$ python -q
>>> import numpy as np
>>> from numpy import linalg as LA
>>> np.set_printoptions(suppress=True, linewidth=160)
>>> rd = lambda a: np.round(a, 1) + 0
>>> J = np.loadtxt("w.csv", delimiter=",")
>>> rd(J)
array([[-0.7, -0.6, -0.5,  0.4,  0.6,  1.3,  0.4, -2.2, -0.5, -0.7,  0.2,  1.3],
       [-1.2,  2.3,  1.3, -1.5,  0.8, -0.9,  0.2,  2.7,  3.7,  0.2, -1.2, -1.2],
       [-2.5, -0.8,  1.4,  0.8,  0.7,  2.5,  0.8, -0.2,  1. ,  1. , -0.6,  1.5],
       [ 0.5,  3. , -1. , -2.4,  1.1, -2.2, -0.2, -0.3,  2.6, -2.5, -0.4, -1.2],
       [ 1.3, -2.2, -0.3,  1.7, -1.4,  0.3, -0.4, -0.2, -3.2,  1.3,  0.9,  0.2],
       [ 2. , -0.9, -1.2,  0.6, -1. , -1. , -0.6, -0.7, -2.5, -0.2,  0.9, -0.4],
       [-0.7, -0.5, -0.3,  0.3,  0.5,  1.1,  0.3, -1.6, -0.3, -0.5,  0.1,  1. ],
       [ 0.2, -1.8,  0.1,  1.4, -0.7,  1. ,  0. , -0.4, -2. ,  1.1,  0.5,  0.7],
       [ 1.1,  1.4, -0.9, -1.2,  0.2, -1.7, -0.4, -0.1,  0.6, -1.3,  0.1, -1. ],
       [-1.6,  1.3,  0.1, -1. ,  1.5,  0.7,  0.6, -1.1,  2.3, -1.3, -0.6,  0.7],
       [-2.1,  2.4,  0. , -1.9,  2.3,  0.6,  0.8, -1.5,  3.7, -2.2, -0.9,  0.7],
       [ 0.5, -1.2, -0.6,  0.8, -0.4,  0.5, -0.1, -1.3, -1.8,  0. ,  0.6,  0.6],
       [ 0. ,  2.1, -0.8, -1.8,  1.1, -1.1,  0. , -0.9,  2. , -2.1, -0.3, -0.4],
       [-1.5,  0.6,  1.3, -0.3,  0.5,  0.6,  0.4,  1.5,  2. ,  0.8, -0.8,  0. ]])
>>> W1 = np.array([[3, 3],
...     [-2, 0],
...     [-2, 2],
...     [2, 2],
...     [3, -3],
...     [1, 1],
...     [0, -1],
...     [2, 1],
...     [-3, -2],
...     [-3, 2],
...     [-2, -2],
...     [-3, -1]])
>>> c = np.array([-2, 2])
>>> act = np.maximum(J @ W1 + c, 0)
>>> rd(act)
array([[ 0. ,  0. ],
       [ 0. ,  0. ],
       [ 0. ,  0. ],
       [ 0. ,  0. ],
       [ 9.4, 20.5],
       [11.3, 12.3],
       [ 0. ,  0. ],
       [ 2.6, 12.8],
       [ 1.6,  0. ],
       [ 0. ,  0. ],
       [ 0. ,  0. ],
       [ 4. ,  6.6],
       [ 0. ,  0. ],
       [ 0. ,  0. ]])
>>> print((act > 0).astype(int))
[[0 0]
 [0 0]
 [0 0]
 [0 0]
 [1 1]
 [1 1]
 [0 0]
 [1 1]
 [1 0]
 [0 0]
 [0 0]
 [1 1]
 [0 0]
 [0 0]]
>>> C = np.array([[-2, 0, -1], [-2, 1, 1]])
>>> print((act @ C).round(6).argmax(axis=1))
[0 0 0 0 1 1 0 1 1 0 0 1 0 0]
>>> mat = np.loadtxt("m.csv", delimiter=",")
>>> rd(mat)
array([[ 0.5,  0.2,  1.3,  0. , -0.7, -0.4],
       [ 0.5, -0.5, -3.5,  0.8,  1. ,  0.8],
       [-1.6, -1.1, -6.4,  0.4,  3.2,  1.9],
       [ 1.6,  1. ,  5.9, -0.3, -3. , -1.8],
       [-2.4, -0.6, -2.7, -0.5,  2.2,  1.1],
       [-0.7,  0. ,  0.4, -0.3,  0.2,  0. ],
       [-1.4,  0.1,  1.1, -0.8,  0.3,  0. ],
       [ 1.4,  0.7,  4. , -0.1, -2.2, -1.2],
       [ 0.9,  1.2,  7.7, -0.9, -3.3, -2.1],
       [ 2.2,  0.5,  2. ,  0.6, -1.9, -0.9],
       [-1.3,  0.5,  4. , -1.2, -0.8, -0.8],
       [-0.5, -0.4, -2.2,  0.2,  1.1,  0.6],
       [-1.8, -1.1, -6.3,  0.3,  3.2,  1.9],
       [ 1.3,  0.3,  1.3,  0.3, -1.2, -0.6]])
>>> rk = LA.matrix_rank(mat)
>>> rk
np.int64(2)
>>> N = LA.svd(mat)[2][rk:].T
>>> print([int(LA.matrix_rank(mat[:i])) for i in range(1, len(mat) + 1)])
[1, 2, 2, 2, 2, 2, 2, 2, 2, 2, 2, 2, 2, 2]
>>> N.shape
(6, 4)
>>> [int(LA.matrix_rank(mat[:, :j + 1])) for j in range(6)]
[1, 2, 2, 2, 2, 2]
>>> print(rd(N @ N.T))
[[ 0.3  0.   0.1 -0.3  0.3  0.1]
 [ 0.   1.  -0.1  0.   0.1  0. ]
 [ 0.1 -0.1  0.2  0.2  0.2  0.2]
 [-0.3  0.   0.2  0.8  0.1  0. ]
 [ 0.3  0.1  0.2  0.1  0.7 -0.1]
 [ 0.1  0.   0.2  0.  -0.1  0.9]]
